% ipython --no-banner

In [1]: import numpy as np

In [2]: import numpy.linalg as la

In [3]: np.set_printoptions(precision=3, suppress=True, linewidth=200, legacy="1.25")

In [4]: F = np.load("x.npy")

In [5]: F
Out[5]: 
array([[-0.484,  0.348, -0.375],
       [-0.761, -0.091, -0.144],
       [ 0.208, -0.643, -0.688],
       [ 0.069, -0.07 ,  0.381],
       [-0.346, -0.513,  0.436],
       [-0.138, -0.435,  0.171]])

In [6]: rng = np.random.default_rng(66656)

In [7]: lab = rng.permutation(3)

In [8]: A2 = F[:, lab] * rng.choice([-1, 1], 3)

In [9]: A2
Out[9]: 
array([[ 0.484, -0.375, -0.348],
       [ 0.761, -0.144,  0.091],
       [-0.208, -0.688,  0.643],
       [-0.069,  0.381,  0.07 ],
       [ 0.346,  0.436,  0.513],
       [ 0.138,  0.171,  0.435]])

In [10]: U, _, Vt = la.svd(F.T @ A2)

In [11]: np.round(la.lstsq(F, A2)[0], 3) + 0
Out[11]: 
array([[-1.,  0.,  0.],
       [ 0.,  0., -1.],
       [ 0.,  1.,  0.]])

In [12]: lab
Out[12]: array([0, 2, 1])

In [13]: la.pinv(F)
Out[13]: 
array([[-0.484, -0.761,  0.208,  0.069, -0.346, -0.138],
       [ 0.348, -0.091, -0.643, -0.07 , -0.513, -0.435],
       [-0.375, -0.144, -0.688,  0.381,  0.436,  0.171]])

In [14]: la.svd(F, compute_uv=False)
Out[14]: array([1., 1., 1.])

In [15]: round(F[:, 2] @ F[:, 0], 3)
Out[15]: 0.0

In [16]: E = np.diag(np.array([-3, 5, 2, -3, 0])) + 3 * np.eye(5, k=1) + 3 * np.eye(5, k=-1)

In [17]: E
Out[17]: 
array([[-3.,  3.,  0.,  0.,  0.],
       [ 3.,  5.,  3.,  0.,  0.],
       [ 0.,  3.,  2.,  3.,  0.],
       [ 0.,  0.,  3., -3.,  3.],
       [ 0.,  0.,  0.,  3.,  0.]])

In [18]: # equal to its transpose

In [19]: vals, V = la.eig(E)

In [20]: np.sort(la.eigvals(E @ E))
Out[20]: array([ 0.128,  8.191, 16.553, 34.497, 59.631])

In [21]: np.round(np.prod(vals), 3)
Out[21]: 189.0

In [22]: vals
Out[22]: array([ 7.722, -5.873, -4.069,  0.358,  2.862])

In [23]: theta = np.radians(90)

In [24]: r_ = np.eye(5)

In [25]: r_[3, 3] = r_[2, 2] = np.cos(theta)

In [26]: r_[3, 2], r_[2, 3] = -np.sin(theta), np.sin(theta)

In [27]: r_.round(3) + 0
Out[27]: 
array([[ 1.,  0.,  0.,  0.,  0.],
       [ 0.,  1.,  0.,  0.,  0.],
       [ 0.,  0.,  0.,  1.,  0.],
       [ 0.,  0., -1.,  0.,  0.],
       [ 0.,  0.,  0.,  0.,  1.]])

In [28]: A2 = E @ r_.T

In [29]: round(la.det(r_), 3), np.trace(r_)
Out[29]: (1.0, 3.0)

In [30]: np.abs(A2 - E).max(axis=0)
Out[30]: array([0., 0., 6., 5., 0.])

In [31]: np.allclose(E @ E.T, A2 @ A2.T)
Out[31]: True

In [32]: A2.round(3) + 0
Out[32]: 
array([[-3.,  3.,  0.,  0.,  0.],
       [ 3.,  5.,  0., -3.,  0.],
       [ 0.,  3.,  3., -2.,  0.],
       [ 0.,  0., -3., -3.,  3.],
       [ 0.,  0.,  3.,  0.,  0.]])

In [33]: np.allclose(la.norm(E, axis=1), la.norm(A2, axis=1))
Out[33]: True

In [34]: feats = np.load("mat.npy")

In [35]: feats
Out[35]: 
array([[ 84.,  81., -63.],
       [ 81.,  84., -63.],
       [-63., -63.,  52.]])

In [36]: # symmetric, so the eigenvalues are real

In [37]: low = la.cholesky(feats)

In [38]: round(np.prod(np.diag(low)) ** 2, 3), round(la.det(feats), 3)
Out[38]: (1926.0, 1926.0)

In [39]: feats / np.sqrt(np.outer(np.diag(feats), np.diag(feats)))
Out[39]: 
array([[ 1.   ,  0.964, -0.953],
       [ 0.964,  1.   , -0.953],
       [-0.953, -0.953,  1.   ]])

In [40]: U, sigma, Vt = la.svd(feats)

In [41]: sigma
Out[41]: array([214.,   3.,   3.])

In [42]: A2 = U[:, :1] @ np.diag(sigma[:1]) @ Vt[:1]

In [43]: round(float(np.abs(feats - A2).max()), 3)
Out[43]: 2.303

In [44]: A2
Out[44]: 
array([[ 82.152,  82.152, -63.896],
       [ 82.152,  82.152, -63.896],
       [-63.896, -63.896,  49.697]])

In [45]: round(float(la.norm(feats - A2, 2)), 3), sigma[1]
Out[45]: (3.0, 3.0)

In [46]: U, sigma, Vt = la.svd(A2)

In [47]: V = Vt[:(sigma > 1e-8).sum()]

In [48]: x = A2[2] + -1 * A2[1] + rng.integers(2) * np.eye(3)[1]

In [49]: x
Out[49]: array([-146.047, -146.047,  113.592])

In [50]: np.diag(V.T @ V)
Out[50]: array([0.384, 0.384, 0.232])

In [51]: r0, r1 = feats[1], feats[2]

In [52]: r0 @ r0
Out[52]: 17586.0

In [53]: pr = (r0 @ r1) / (r0 @ r0) * r0

In [54]: np.round(la.norm(r0 + r1) ** 2 + la.norm(r0 - r1) ** 2, 3)
Out[54]: 56456.0

In [55]: pr
Out[55]: array([-62.968, -65.3  ,  48.975])

In [56]: np.outer(r0, r1)
Out[56]: 
array([[-5103., -5103.,  4212.],
       [-5292., -5292.,  4368.],
       [ 3969.,  3969., -3276.]])

In [57]: vals, V = la.eigh(E)

In [58]: x = np.array([2, 1, 2, -1, 1])

In [59]: round(float(x @ E @ x / (x @ x)), 3), round(vals[0], 3), np.round(vals[-1], 3)
Out[59]: (0.364, -5.873, 7.722)

In [60]: np.abs(E).sum(axis=1).max(), np.round(np.abs(vals).max(), 3)
Out[60]: (11.0, 7.722)

In [61]: (np.sign(V[:, -1].round(6)) == np.sign(V[0, -1].round(6))).astype(int)
Out[61]: array([1, 1, 1, 1, 1])

In [62]: W0 = np.array([[1, 0, 0, 0], [3, 1, 0, 0], [-2, 2, 1, 0], [-1, -3, -1, 1]])

In [63]: W0
Out[63]: 
array([[ 1,  0,  0,  0],
       [ 3,  1,  0,  0],
       [-2,  2,  1,  0],
       [-1, -3, -1,  1]])

In [64]: # triangular, det is the product of the diagonal

In [65]: lab = rng.permutation(4)

In [66]: lab
Out[66]: array([1, 2, 0, 3])

In [67]: A2 = W0[lab][:, lab]

In [68]: np.trace(A2)
Out[68]: 4

In [69]: A2
Out[69]: 
array([[ 1,  0,  3,  0],
       [ 2,  1, -2,  0],
       [ 0,  0,  1,  0],
       [-3, -1, -1,  1]])

In [70]: A = np.load("case7.npy")

In [71]: A
Out[71]: 
array([[-11.096,   6.748,  -4.283,  -4.349,   9.149,  -9.928,  -3.439],
       [  1.884,   6.54 ,   2.777,  18.16 ,   2.033,  -2.413,  -2.49 ],
       [ -5.881,   9.551,  -0.677,  11.238,   7.637,  -8.448,  -4.213],
       [  0.98 ,  -8.11 ,  -1.626, -16.649,  -4.315,   4.884,   3.309],
       [  3.427,   5.48 ,   3.34 ,  18.488,   0.704,  -0.968,  -1.963],
       [ -6.698,   9.597,  -1.112,   9.895,   8.1  ,  -8.939,  -4.285],
       [-10.888,   7.419,  -3.99 ,  -2.461,   9.35 , -10.167,  -3.693],
       [-11.187,   5.914,  -4.555,  -6.4  ,   8.809,  -9.534,  -3.111],
       [  4.377,   4.744,   3.664,  18.502,  -0.153,  -0.033,  -1.606],
       [  9.858,  -1.523,   4.998,  14.   ,  -6.042,   6.435,   1.267],
       [ -8.297,   9.436,  -2.032,   6.699,   8.89 ,  -9.765,  -4.328],
       [ 11.187,  -5.787,   4.589,   6.689,  -8.75 ,   9.467,   3.061],
       [  9.935,  -8.678,   3.132,  -2.082,  -9.422,  10.295,   4.134],
       [ -5.788,  -3.518,  -4.11 , -18.219,   1.488,  -1.425,   1.021],
       [  3.359,  -9.026,  -0.566, -14.512,  -6.028,   6.73 ,   3.834],
       [ 10.781,  -7.649,   3.87 ,   1.748,  -9.399,  10.228,   3.778],
       [  9.39 ,  -0.739,   4.95 ,  14.949,  -5.422,   5.75 ,   0.922],
       [ 10.452,  -2.719,   5.004,  12.34 ,  -6.921,   7.412,   1.785],
       [ -8.57 ,   9.364,  -2.201,   6.053,   9.004,  -9.882,  -4.317],
       [  7.983,   1.19 ,   4.694,  16.832,  -3.761,   3.919,   0.056],
       [  5.375,  -9.489,   0.416, -11.992,  -7.335,   8.127,   4.154],
       [ -5.734,   9.535,  -0.6  ,  11.463,   7.55 ,  -8.356,  -4.196],
       [ 10.838,  -3.75 ,   4.941,  10.689,  -7.611,   8.182,   2.222],
       [  9.341,  -9.06 ,   2.704,  -3.999,  -9.279,  10.16 ,   4.247],
       [ 10.778,  -3.564,   4.958,  11.003,  -7.491,   8.048,   2.144],
       [-11.162,   6.325,  -4.432,  -5.424,   8.987,  -9.74 ,  -3.274],
       [  1.488,   6.787,   2.626,  18.02 ,   2.363,  -2.771,  -2.616]])

In [72]: r0 = np.array([-3, 8, -2])

In [73]: np.polyval(r0, E[1])
Out[73]: array([ -5., -37.,  -5.,  -2.,  -2.])

In [74]: np.array([np.convolve(row, r0, "same") for row in E])
Out[74]: 
array([[-33.,  30.,  -6.,   0.,   0.],
       [  9.,  25.,  14.,  -6.,   0.],
       [ -9.,  18.,   1.,  20.,  -6.],
       [  0.,  -9.,  33., -39.,  30.],
       [  0.,   0.,  -9.,  24.,  -6.]])

In [75]: np.correlate(E[1], E[4], "full")
Out[75]: array([ 0.,  9., 15.,  9.,  0.,  0.,  0.,  0.,  0.])

In [76]: rk = la.matrix_rank(A)

In [77]: rk
Out[77]: 2

In [78]: N = la.svd(A)[2][rk:].T

In [79]: N.shape
Out[79]: (7, 5)

In [80]: np.allclose(A @ N, 0)
Out[80]: True

In [81]: [int(la.matrix_rank(A[:, :j + 1])) for j in range(7)]
Out[81]: [1, 2, 2, 2, 2, 2, 2]

In [82]: la.matrix_rank(A.T @ A), la.matrix_rank(A @ A.T)
Out[82]: (2, 2)

In [83]: [int(la.matrix_rank(A[:i])) for i in range(1, len(A) + 1)]
Out[83]: 
[1,
 2,
 2,
 2,
 2,
 2,
 2,
 2,
 2,
 2,
 2,
 2,
 2,
 2,
 2,
 2,
 2,
 2,
 2,
 2,
 2,
 2,
 2,
 2,
 2,
 2,
 2]

In [84]: lab = A[:, 2] > np.median(A[:, 2])

In [85]: r0 = A[lab].mean(axis=0) - A[~lab].mean(axis=0)

In [86]: r0
Out[86]: array([ 13.772,  -5.572,   6.063,  11.751, -10.048,  10.827,   3.147])

In [87]: np.round((((A - A.mean(axis=0)) @ r0 > 0) == lab).mean(), 3)
Out[87]: 0.926

In [88]: np.argsort(-np.abs(r0).round(6), kind="stable")
Out[88]: array([0, 3, 5, 4, 2, 1, 6])

In [89]: mat = np.diag(np.array([1, 0, 0, 3])) + -2 * np.eye(4, k=1) + -2 * np.eye(4, k=-1)

In [90]: mat
Out[90]: 
array([[ 1., -2.,  0.,  0.],
       [-2.,  0., -2.,  0.],
       [ 0., -2.,  0., -2.],
       [ 0.,  0., -2.,  3.]])

In [91]: # symmetric, so the eigenvalues are real

In [92]: U, sigma, Vt = la.svd(mat, full_matrices=False)

In [93]: np.allclose(U * sigma @ Vt, mat)
Out[93]: True

In [94]: (sigma > 1e-8).sum()
Out[94]: 4

In [95]: np.round(U.T @ U, 3) + 0
Out[95]: 
array([[1., 0., 0., 0.],
       [0., 1., 0., 0.],
       [0., 0., 1., 0.],
       [0., 0., 0., 1.]])

In [96]: np.abs(Vt[0])
Out[96]: array([0.197, 0.327, 0.509, 0.772])

In [97]: np.round(Vt @ Vt.T, 3) + 0
Out[97]: 
array([[1., 0., 0., 0.],
       [0., 1., 0., 0.],
       [0., 0., 1., 0.],
       [0., 0., 0., 1.]])

In [98]: U.shape, sigma.shape, Vt.shape
Out[98]: ((4, 4), (4,), (4, 4))

In [99]: [round(float(x), 3) for x in la.svd(mat, compute_uv=False)[:3]]
Out[99]: [4.319, 2.866, 2.669]

In [100]: round(np.log10(la.cond(mat)))
Out[100]: 2
